$ python3 -q
>>> import numpy as np
>>> np.set_printoptions(suppress=True, linewidth=120)
>>> rng = np.random.default_rng(65)
>>> theta = rng.uniform(0, 2 * np.pi, 36)
>>> Q, _ = np.linalg.qr(np.array([[-0.6, 0.1],
...     [2.2, -0.6],
...     [-0.3, -0.4],
...     [0.3, 0.0],
...     [-1.0, -0.6],
...     [-0.2, -1.0],
...     [0.5, 0.0],
...     [0.1, -0.8]]))
>>> arr = 20 * np.c_[np.cos(theta), np.sin(theta)] @ Q.T
>>> print(arr.round(1) + 0)
[[ -4.2  14.7  -3.8   2.3  -9.9  -5.3   3.8  -2.2]
 [  4.5 -16.3   2.9  -2.3   8.7   3.   -3.9   0.4]
 [  3.7 -15.8  -2.2  -1.4  -0.6  -8.   -2.4  -7.7]
 [  0.   -3.   -5.6   0.6  -9.6 -13.    1.   -9.9]
 [ -4.6  17.8  -0.2   2.1  -4.1   3.2   3.4   4.3]
 [  3.5 -11.1   4.9  -2.1  11.2   8.5  -3.5   5. ]
 [  1.5  -8.3  -4.9  -0.1  -7.1 -12.4  -0.2 -10. ]
 [ -4.3  15.   -3.7   2.3  -9.8  -4.9   3.9  -1.9]
 [ -2.3   6.3  -5.7   1.7 -11.6 -11.1   2.8  -7.4]
 [ -4.6  16.6  -2.7   2.3  -8.3  -2.4   3.9   0.1]
 [  2.4 -11.7  -4.   -0.6  -4.8 -11.2  -1.1  -9.5]
 [ -4.5  15.9  -3.2   2.3  -9.   -3.6   3.9  -0.9]
 [ -4.6  17.8  -0.3   2.1  -4.3   3.    3.5   4.2]
 [  4.7 -17.1   2.2  -2.3   7.5   1.2  -3.9  -1. ]
 [  3.7 -15.8  -2.2  -1.4  -0.6  -8.   -2.4  -7.7]
 [ -3.4  14.8   2.8   1.2   2.    9.1   2.    8.4]
 [  2.7  -7.8   5.5  -1.8  11.6  10.4  -3.    6.8]
 [  4.7 -17.5   1.8  -2.3   6.8   0.2  -3.8  -1.8]
 [ -4.2  17.2   1.    1.8  -1.8   5.7   3.    6.1]
 [  3.5 -15.2  -2.5  -1.3  -1.5  -8.7  -2.1  -8.1]
 [  4.2 -14.2   4.   -2.3  10.2   5.8  -3.8   2.6]
 [ -4.6  17.1  -2.3   2.3  -7.7  -1.5   3.9   0.8]
 [ -1.8   4.1  -5.8   1.5 -11.4 -11.9   2.4  -8.2]
 [  4.4 -15.4   3.5  -2.3   9.5   4.4  -3.9   1.5]
 [  4.6 -17.8   0.5  -2.1   4.7  -2.5  -3.5  -3.8]
 [  4.5 -17.8   0.1  -2.    3.9  -3.4  -3.4  -4.5]
 [ -1.2   7.4   5.1   0.    7.6  12.6   0.   10.1]
 [ -4.5  15.8  -3.2   2.3  -9.1  -3.8   3.9  -1. ]
 [ -1.4   2.3  -5.9   1.3 -11.1 -12.3   2.1  -8.8]
 [ -3.5  15.1   2.6   1.3   1.6   8.9   2.1   8.2]
 [ -2.2   5.6  -5.7   1.6 -11.5 -11.4   2.7  -7.7]
 [ -4.7  17.8  -0.9   2.2  -5.3   1.7   3.6   3.2]
 [ -1.6   3.3  -5.8   1.4 -11.3 -12.1   2.3  -8.5]
 [ -0.9   6.4   5.2  -0.2   8.1  12.8  -0.3  10.1]
 [ -4.7  17.3  -2.    2.3  -7.2  -0.7   3.8   1.4]
 [  3.1  -9.3   5.3  -2.   11.5   9.6  -3.3   6. ]]
>>> w1 = np.array([[0, 1, -2, -1],
...     [3, -2, -3, 3],
...     [0, -2, -3, 1],
...     [3, -3, 1, -3],
...     [-1, -3, 0, -1],
...     [0, -1, -1, -1],
...     [3, -1, 0, 1],
...     [-1, 1, 2, -1]])
>>> coef = np.array([1, 0, 2, 2])
>>> act = np.maximum(arr @ w1 + coef, 0)
>>> np.round((act > 0).mean(axis=0), 1)
array([0.6, 0.5, 0.6, 0.6])
>>> np.linalg.matrix_rank(act)
np.int64(4)
>>> print((act > 0).astype(int))
[[1 0 0 1]
 [0 1 1 0]
 [0 1 1 0]
 [1 1 1 1]
 [1 0 0 1]
 [0 0 1 0]
 [0 1 1 1]
 [1 0 0 1]
 [1 1 1 1]
 [1 0 0 1]
 [0 1 1 0]
 [1 0 0 1]
 [1 0 0 1]
 [0 1 1 0]
 [0 1 1 0]
 [1 0 0 1]
 [0 0 1 0]
 [0 1 1 0]
 [1 0 0 1]
 [0 1 1 0]
 [0 1 1 0]
 [1 0 0 1]
 [1 1 1 1]
 [0 1 1 0]
 [0 1 1 0]
 [0 1 1 0]
 [1 0 0 1]
 [1 0 0 1]
 [1 1 1 1]
 [1 0 0 1]
 [1 1 1 1]
 [1 0 0 1]
 [1 1 1 1]
 [1 0 0 0]
 [1 0 0 1]
 [0 0 1 0]]
>>> cent = np.array([[-1, 3], [-1, -2], [-3, 0], [-3, 3]])
>>> (act @ cent).round(6).argmax(axis=1)
array([1, 1, 1, 1, 1, 1, 1, 1, 1, 1, 1, 1, 1, 1, 1, 1, 1, 1, 1, 1, 1, 1, 1, 1, 1, 1, 1, 1, 1, 1, 1, 1, 1, 1, 1, 1])
>>> w1 @ cent
array([[ 8, -5],
       [-1, 22],
       [ 8,  7],
       [ 6,  6],
       [ 7,  0],
       [ 7, -1],
       [-5, 14],
       [-3, -8]])
>>> rank = np.linalg.matrix_rank(arr)
>>> rank
np.int64(2)
>>> null = np.linalg.svd(arr)[2][rank:].T
>>> np.linalg.matrix_rank(arr.T @ arr), np.linalg.matrix_rank(arr @ arr.T)
(np.int64(2), np.int64(2))
>>> [int(np.linalg.matrix_rank(np.delete(arr, i, axis=0))) for i in range(36)]
[2, 2, 2, 2, 2, 2, 2, 2, 2, 2, 2, 2, 2, 2, 2, 2, 2, 2, 2, 2, 2, 2, 2, 2, 2, 2, 2, 2, 2, 2, 2, 2, 2, 2, 2, 2]
>>> print([int(np.linalg.matrix_rank(arr[:, :j + 1])) for j in range(8)])
[1, 2, 2, 2, 2, 2, 2, 2]
>>> arr @ arr
Traceback (most recent call last):
  File "<python-input-22>", line 1, in <module>
    arr @ arr
    ~~~~^~~~~
ValueError: matmul: Input operand 1 has a mismatch in its core dimension 0, with gufunc signature (n?,k),(k,m?)->(n?,m?) (size 36 is different from 8)
>>> gram = arr.T @ arr
>>> np.round(np.linalg.eigvalsh(gram)[::-1], 1) + 0
array([8924.2, 5475.8,    0. ,    0. ,    0. ,    0. ,    0. ,    0. ])
>>> np.linalg.matrix_rank(gram)
np.int64(2)
>>> np.round(np.linalg.svd(arr, compute_uv=False) ** 2, 1) + 0
array([8924.2, 5475.8,    0. ,    0. ,    0. ,    0. ,    0. ,    0. ])
>>> np.linalg.matrix_rank(arr, rtol=0.1)
np.int64(2)
>>> print([round(float(x), 1) for x in np.linalg.svd(arr, compute_uv=False)[:3]])
[94.5, 74.0, 0.0]
>>> F = np.loadtxt("sample8.csv", delimiter=",")
>>> F
array([[6., 2., 0., 0., 0., 0., 0., 0., 0.],
       [2., 9., 2., 0., 0., 0., 0., 0., 0.],
       [0., 2., 9., 2., 0., 0., 0., 0., 0.],
       [0., 0., 2., 3., 2., 0., 0., 0., 0.],
       [0., 0., 0., 2., 5., 2., 0., 0., 0.],
       [0., 0., 0., 0., 2., 0., 2., 0., 0.],
       [0., 0., 0., 0., 0., 2., 4., 2., 0.],
       [0., 0., 0., 0., 0., 0., 2., 5., 2.],
       [0., 0., 0., 0., 0., 0., 0., 2., 9.]])
>>> np.round(np.linalg.norm(F[5] - F[2]), 1)
np.float64(9.8)
>>> round(np.linalg.norm(F, 2), 1)
np.float64(11.6)
>>> print(np.round(np.linalg.norm(F, axis=0), 1))
[6.3 9.4 9.4 4.1 5.7 2.8 4.9 5.7 9.2]
>>> round(np.linalg.norm(F[5], 1), 1), round(np.linalg.norm(F[5], np.inf), 1)
(np.float64(4.0), np.float64(2.0))
>>> print(np.linalg.norm(F, axis=1).argmax())
1
>>> round(float(np.linalg.norm(F, 1)), 1), np.round(np.linalg.norm(F, np.inf), 1)
(13.0, np.float64(13.0))
>>> round(np.linalg.norm(F) ** 2 / np.linalg.norm(F, 2) ** 2, 1)
np.float64(3.1)
>>> ev, evecs = np.linalg.eigh(F)
>>> np.unique(ev.round(6) + 0, return_counts=True)[1]
array([1, 1, 1, 1, 1, 1, 1, 1, 1])
>>> print(np.round(np.linalg.svd(F, compute_uv=False), 1))
[11.6  9.9  8.3  6.7  5.9  4.8  2.8  1.5  1.5]
>>> np.round(np.linalg.eigvalsh(F + 2 * np.eye(9)), 1)
array([ 0.5,  3.5,  4.8,  6.8,  7.9,  8.7, 10.3, 11.9, 13.6])
>>> ev.sum(), np.trace(F)
(np.float64(50.0), np.float64(50.0))
>>> np.abs(evecs[:, -1]).round(6).argmax()
np.int64(1)
>>> np.round(evecs.T @ F @ evecs, 1) + 0
array([[-1.5,  0. ,  0. ,  0. ,  0. ,  0. ,  0. ,  0. ,  0. ],
       [ 0. ,  1.5,  0. ,  0. ,  0. ,  0. ,  0. ,  0. ,  0. ],
       [ 0. ,  0. ,  2.8,  0. ,  0. ,  0. ,  0. ,  0. ,  0. ],
       [ 0. ,  0. ,  0. ,  4.8,  0. ,  0. ,  0. ,  0. ,  0. ],
       [ 0. ,  0. ,  0. ,  0. ,  5.9,  0. ,  0. ,  0. ,  0. ],
       [ 0. ,  0. ,  0. ,  0. ,  0. ,  6.7,  0. ,  0. ,  0. ],
       [ 0. ,  0. ,  0. ,  0. ,  0. ,  0. ,  8.3,  0. ,  0. ],
       [ 0. ,  0. ,  0. ,  0. ,  0. ,  0. ,  0. ,  9.9,  0. ],
       [ 0. ,  0. ,  0. ,  0. ,  0. ,  0. ,  0. ,  0. , 11.6]])
>>> (ev > 1e-8).sum(), (ev < -1e-8).sum()
(np.int64(8), np.int64(1))
>>> ev.round(1)
array([-1.5,  1.5,  2.8,  4.8,  5.9,  6.7,  8.3,  9.9, 11.6])
